$ python3 -q
>>> import numpy as np
>>> import numpy.linalg as la
>>> np.set_printoptions(suppress=True, linewidth=100)
>>> rnd = lambda a: np.round(a, 2) + 0
>>> C = np.array([[-2, -5, 1, 4, -1],
...     [-2, 3, -4, -2, -3],
...     [3, 3, -5, 1, 1],
...     [0, -2, 0, -3, -1],
...     [2, 5, -2, 3, 2]])
>>> rng = np.random.default_rng(469)
>>> m1 = (rng.random((34, 5)) < 0.25) @ C
>>> m1
array([[ 3,  1, -5, -2,  0],
       [ 2,  3, -2,  0,  1],
       [-2,  3, -4, -2, -3],
       [ 0,  0,  0,  0,  0],
       [ 0,  0,  0,  0,  0],
       [ 0, -2,  0, -3, -1],
       [ 3,  3, -5,  1,  1],
       [ 0,  0,  0,  0,  0],
       [-2, -5,  1,  4, -1],
       [ 2,  5, -2,  3,  2],
       [ 2,  5, -2,  3,  2],
       [-2,  3, -4, -2, -3],
       [ 0,  0,  0,  0,  0],
       [ 0,  0,  0,  0,  0],
       [ 0,  0,  0,  0,  0],
       [ 3,  3, -6,  8,  2],
       [ 5,  8, -7,  4,  3],
       [ 5,  8, -7,  4,  3],
       [ 0,  0,  0,  0,  0],
       [ 0,  0,  0,  0,  0],
       [ 0, -2,  0, -3, -1],
       [ 0, -2,  0, -3, -1],
       [ 0,  0,  0,  0,  0],
       [ 0,  0,  0,  0,  0],
       [ 1,  6, -9, -1, -2],
       [ 2,  5, -2,  3,  2],
       [ 2,  5, -2,  3,  2],
       [-2,  3, -4, -2, -3],
       [ 3,  3, -5,  1,  1],
       [ 2,  5, -2,  3,  2],
       [ 0,  0,  0,  0,  0],
       [ 0,  0,  0,  0,  0],
       [ 0,  0,  0,  0,  0],
       [ 5,  8, -7,  4,  3]])
>>> C = m1[[20, 12]].astype(float)
>>> for _ in range(3):
...     z = la.norm(m1[:, None] - C, axis=-1).argmin(axis=1)
...     C = np.array([m1[z == j].mean(axis=0) for j in range(2)])
... 
>>> z
array([1, 1, 1, 0, 0, 0, 1, 0, 0, 1, 1, 1, 0, 0, 0, 1, 1, 1, 0, 0, 0, 0, 0, 0, 1, 1, 1, 1, 1, 1, 0,
       0, 0, 1])
>>> rnd(C[1] - C[0])
array([ 2.12,  5.18, -4.47,  1.94,  1.  ])
>>> rnd(C)
array([[-0.12, -0.65,  0.06, -0.29, -0.24],
       [ 2.  ,  4.53, -4.41,  1.65,  0.76]])
>>> np.abs(C[1] - C[0]).argmax()
np.int64(1)
>>> proj = m1 @ la.solve(m1.T @ m1, m1.T)
>>> rnd(la.eigvalsh(proj))
array([0., 0., 0., 0., 0., 0., 0., 0., 0., 0., 0., 0., 0., 0., 0., 0., 0., 0., 0., 0., 0., 0., 0.,
       0., 0., 0., 0., 0., 0., 1., 1., 1., 1., 1.])
>>> rnd(np.trace(proj))
np.float64(5.0)
